In [1]: import numpy as np

In [2]: import numpy.linalg as la

In [3]: np.set_printoptions(precision=3, suppress=True, linewidth=100, legacy="1.25")

In [4]: tidy = lambda a: np.round(a, 3) + 0

In [5]: f = np.array([0, 0, 1, 0]) + 0.5

In [6]: m1 = np.eye(4) - 2 * np.outer(f, f) / (f @ f)

In [7]: print(tidy(m1))
[[ 0.833 -0.167 -0.5   -0.167]
 [-0.167  0.833 -0.5   -0.167]
 [-0.5   -0.5   -0.5   -0.5  ]
 [-0.167 -0.167 -0.5    0.833]]

In [8]: # equal to its transpose

In [9]: rng = np.random.default_rng(76)

In [10]: idx = rng.permutation(4)

In [11]: print(idx)
[3 2 1 0]

In [12]: M2 = m1[idx][:, idx]

In [13]: print(tidy(np.diag(M2)))
[ 0.833 -0.5    0.833  0.833]

In [14]: print(tidy(M2))
[[ 0.833 -0.5   -0.167 -0.167]
 [-0.5   -0.5   -0.5   -0.5  ]
 [-0.167 -0.5    0.833 -0.167]
 [-0.167 -0.5   -0.167  0.833]]

In [15]: print(np.trace(M2))
2.0

In [16]: print(tidy(la.det(M2)), tidy(la.det(m1[idx])))
-1.0 -1.0

In [17]: f = np.array([0, 0, 3, 0])

In [18]: M2 = m1 + np.outer(f, np.eye(4)[1])

In [19]: print(la.matrix_rank(M2 - m1))
1

In [20]: print(tidy(M2))
[[ 0.833 -0.167 -0.5   -0.167]
 [-0.167  0.833 -0.5   -0.167]
 [-0.5    2.5   -0.5   -0.5  ]
 [-0.167 -0.167 -0.5    0.833]]

In [21]: feats = np.loadtxt("case9.csv", delimiter=",")

In [22]: print(feats)
[[ 4.  5.  6.  7.]
 [ 8.  9. 10. 11.]
 [12. 13. 14. 15.]]

In [23]: feats @ feats
ValueError: matmul: Input operand 1 has a mismatch in its core dimension 0, with gufunc signature (n?,k),(k,m?)->(n?,m?) (size 3 is different from 4)


In [24]: gram = feats.T @ feats

In [25]: print(gram)
[[224. 248. 272. 296.]
 [248. 275. 302. 329.]
 [272. 302. 332. 362.]
 [296. 329. 362. 395.]]

In [26]: print(np.allclose(gram, gram.T))
True

In [27]: print(tidy(la.svd(feats, compute_uv=False) ** 2))
[1224.432    1.568    0.   ]

In [28]: print(tidy(la.eigvalsh(gram)[::-1]))
[1224.432    1.568    0.       0.   ]

In [29]: print(np.trace(gram), (feats ** 2).sum())
1226.0 1226.0

In [30]: data = np.load("dump.npy")

In [31]: print(data)
[[ 0  0 -3  0]
 [ 0  0  0  0]
 [ 0  0  0  0]]

In [32]: # rows 1 and 2 are equal

In [33]: U, sigma, vt = la.svd(data)

In [34]: evecs = vt[:(sigma > 1e-8).sum()]

In [35]: x = data[0] + 4 * data[2] + rng.integers(2) * np.eye(4)[0]

In [36]: print(x)
[ 1.  0. -3.  0.]

In [37]: print(tidy(la.norm(x - evecs.T @ evecs @ x)))
1.0

In [38]: print(np.allclose(evecs.T @ evecs @ x, x))
False

In [39]: print(np.diag(evecs.T @ evecs))
[0. 0. 1. 0.]

In [40]: print(evecs.T @ evecs)
[[0. 0. 0. 0.]
 [0. 0. 0. 0.]
 [0. 0. 1. 0.]
 [0. 0. 0. 0.]]

In [41]: r = la.matrix_rank(data)

In [42]: print(r)
1

In [43]: N = la.svd(data)[2][r:].T

In [44]: print(np.allclose(data @ N, 0))
True

In [45]: print(la.matrix_rank(data.T @ data), la.matrix_rank(data @ data.T))
1 1

In [46]: X = np.loadtxt("mat.csv", delimiter=",")

In [47]: print(tidy(X))
[[-0.565  0.032 -0.593 -0.573]
 [-0.502 -0.806  0.241  0.201]
 [-0.188  0.142 -0.572  0.786]
 [-0.627  0.573  0.513  0.119]]

In [48]: # orthonormal columns

In [49]: print(tidy(X[:, 0] @ X[:, 1]))
0.0

In [50]: print(tidy(X @ X.T))
[[1. 0. 0. 0.]
 [0. 1. 0. 0.]
 [0. 0. 1. 0.]
 [0. 0. 0. 1.]]

In [51]: x = np.array([-1, 2, -2, 2])

In [52]: print([p for p in range(1, 25) if np.allclose(la.matrix_power(X, p), np.eye(4))])
[]

In [53]: print(tidy(X.T @ (X @ x)))
[-1.  2. -2.  2.]

In [54]: idx = rng.permutation(4)

In [55]: M2 = X[:, idx] * rng.choice([-1, 1], 4)

In [56]: print(tidy(M2))
[[ 0.032 -0.593  0.565  0.573]
 [-0.806  0.241  0.502 -0.201]
 [ 0.142 -0.572  0.188 -0.786]
 [ 0.573  0.513  0.627 -0.119]]

In [57]: U, _, vt = la.svd(X.T @ M2)

In [58]: print(tidy(U @ vt))
[[ 0.  0. -1.  0.]
 [ 1.  0.  0.  0.]
 [ 0.  1.  0.  0.]
 [ 0.  0.  0. -1.]]

In [59]: x = np.array([0, 3, 1, 0])

In [60]: rhs = X @ x

In [61]: print(tidy(rhs))
[-0.498 -2.178 -0.144  2.234]

In [62]: print(tidy(la.solve(X, rhs + X[:, 0])))
[1. 3. 1. 0.]

In [63]: print(tidy(la.solve(X, X[:, 1])))
[0. 1. 0. 0.]

In [64]: def softmax(z):
    ...:     e = np.exp(z - z.max(axis=-1, keepdims=True))
    ...:     return e / e.sum(axis=-1, keepdims=True)
    ...: 

In [65]: print(tidy(softmax(X).sum(axis=1)))
[1. 1. 1. 1.]

In [66]: print(tidy(softmax(X[3] + 5)))
[0.105 0.348 0.327 0.221]

In [67]: S = X @ X.T / np.sqrt(4)

In [68]: print(tidy(softmax(S + np.triu(np.full(S.shape, -np.inf), 1))))
[[1.    0.    0.    0.   ]
 [0.378 0.622 0.    0.   ]
 [0.274 0.274 0.452 0.   ]
 [0.215 0.215 0.215 0.355]]

In [69]: sigma = 10 * 0.7 ** np.arange(3)

In [70]: Q, _ = la.qr(np.array([[0.0, -0.6, 0.2], [-0.7, -0.5, 0.6], [-0.2, -1.3, 0.0]]))

In [71]: mat = rng.normal(size=(25, 3)) * sigma @ Q

In [72]: print(tidy(mat))
[[ 11.522  -6.32   -3.735]
 [ -5.387   4.007  15.56 ]
 [ -3.401  -7.984   0.564]
 [ -1.511   1.755  -0.513]
 [ -5.98  -15.331  -8.478]
 [ -2.59    2.235   2.32 ]
 [ -2.474   1.023  -4.849]
 [  6.126  -1.905 -11.344]
 [ 12.145   4.944  -1.104]
 [ -9.708  -2.221  -3.814]
 [ -1.704   3.971  10.04 ]
 [ -4.637  -5.778 -10.021]
 [  6.614  -9.591 -16.833]
 [ -3.502   3.298  -0.117]
 [  2.5    -5.549 -20.737]
 [  1.461   5.094  -1.418]
 [ -7.074  -2.256  -5.804]
 [-11.572   2.051   6.952]
 [  5.433  -0.147   8.036]
 [  6.63  -10.798 -22.393]
 [ -6.489  -6.86   -7.272]
 [ -6.935  -3.644   5.519]
 [-11.016   5.907   4.479]
 [ -4.978  13.645  11.25 ]
 [  4.353   8.821   3.932]]

In [73]: gram = mat.T @ mat

In [74]: print((mat @ mat.T).shape)
(25, 25)

In [75]: print(tidy(np.diag(gram)))
[1105.052 1090.813 2311.941]

In [76]: print(la.matrix_rank(gram))
3

In [77]: print(tidy(np.trace(gram)), tidy((mat ** 2).sum()))
4507.807 4507.807

In [78]: basis = mat[[20, 7]].astype(float)

In [79]: for _ in range(3):
    ...:     idx = la.norm(mat[:, None] - basis, axis=-1).argmin(axis=1)
    ...:     basis = np.array([mat[idx == j].mean(axis=0) for j in range(2)])
    ...: 

In [80]: print(idx)
[1 0 0 0 1 0 0 1 1 0 0 1 1 0 1 0 0 0 0 1 0 0 0 0 0]

In [81]: print(np.abs(basis[1] - basis[0]).argmax())
2

In [82]: print(tidy(mat.mean(axis=0)))
[-1.287 -0.865 -1.991]

In [83]: print(tidy(mat.sum(axis=0)))
[-32.175 -21.634 -49.779]

In [84]: mat[25]
IndexError: index 25 is out of bounds for axis 0 with size 25


In [85]: la.rank(mat)
AttributeError: module 'numpy.linalg' has no attribute 'rank'


In [86]: M2 = mat / np.sqrt((mat ** 2).mean(axis=1, keepdims=True))

In [87]: print(la.matrix_rank(M2) == la.matrix_rank(mat))
True

In [88]: x = np.array([3, 4, -1])

In [89]: h1 = np.maximum(mat @ x, 0)

In [90]: print(np.flatnonzero(h1 > 1e-9))
[ 0  3  6  7  8 10 13 14 15 18 23 24]

In [91]: print(tidy(np.tanh(mat @ x)))
[ 1.    -1.    -1.     0.995 -1.    -0.817  0.908  1.     1.    -1.     0.624 -1.    -0.934  0.993
  1.     1.    -1.    -1.     1.    -0.721 -1.    -1.    -1.     1.     1.   ]

In [92]: print(tidy(h1))
[13.021  0.     0.     3.     0.     0.     1.519 22.101 57.313  0.     0.732  0.     0.     2.801
  6.041 26.176  0.     0.     7.672  0.     0.     0.     0.    28.394 44.413]

In [93]: M = rng.normal(size=(10, 3))

In [94]: M = 20 * M / la.norm(M, axis=1, keepdims=True)

In [95]: print(tidy(M))
[[ -3.519  15.537  12.092]
 [  2.194  13.151  14.907]
 [  2.139  15.513  12.441]
 [ -0.315  11.674 -16.237]
 [  1.367  17.795  -9.025]
 [ -8.959 -13.114 -12.156]
 [ -0.89   10.653  16.903]
 [  9.849  15.257   8.38 ]
 [  4.854  17.957  -7.348]
 [  2.696   3.577 -19.492]]

In [96]: cen = M - M.mean(axis=0)

In [97]: U, sigma, vt = la.svd(cen, full_matrices=False)

In [98]: print(tidy(sigma ** 2 / (sigma ** 2).sum()))
[0.717 0.247 0.036]

In [99]: print(np.searchsorted(np.cumsum(sigma ** 2) / (sigma ** 2).sum(), 0.9) + 1)
2

In [100]: print((np.sign(U[:, 0]) == np.sign(U[0, 0])).astype(int))
[1 1 1 0 0 0 1 1 0 0]

In [101]: print(np.abs(U[:, 0]).argmax())
5

In [102]: idx = M[:, 2] > np.median(M[:, 2])

In [103]: f = M[idx].mean(axis=0) - M[~idx].mean(axis=0)

In [104]: print(idx.astype(int))
[1 1 1 0 0 0 1 1 0 0]

In [105]: print((((M - M.mean(axis=0)) @ f > 0) == idx).mean())
1.0

In [106]: print(((M - M.mean(axis=0)) @ f > 0).astype(int))
[1 1 1 0 0 0 1 1 0 0]

In [107]: E = np.loadtxt("data.csv", delimiter=",")

In [108]: print(E)
[[-0.8    0.5   -0.5  ]
 [-0.6    0.5   -0.6  ]
 [-0.75   0.594 -0.777]
 [-0.2   -1.7   -0.9  ]]

In [109]: proj = E @ la.solve(E.T @ E, E.T)

In [110]: print(tidy(np.trace(proj)))
3.0

In [111]: print(tidy(np.diag(proj)))
[0.999 0.372 0.628 1.   ]

In [112]: arr = np.load("a.npy")

In [113]: print(arr)
[[0. 0. 0. 1.]
 [0. 0. 0. 0.]
 [0. 0. 0. 0.]
 [1. 0. 0. 0.]]

In [114]: # columns 1 and 2 are equal

In [115]: print(la.matrix_rank(arr, rtol=0.1))
2

In [116]: print(la.cond(arr) > 100)
True

In [117]: print(tidy(la.norm(arr, 2) / la.norm(arr)))
0.707

In [118]: print(tidy(la.det(arr)))
0.0

In [119]: print((arr - arr.T) / 2)
[[0. 0. 0. 0.]
 [0. 0. 0. 0.]
 [0. 0. 0. 0.]
 [0. 0. 0. 0.]]

In [120]: print(arr @ arr)
[[1. 0. 0. 0.]
 [0. 0. 0. 0.]
 [0. 0. 0. 0.]
 [0. 0. 0. 1.]]
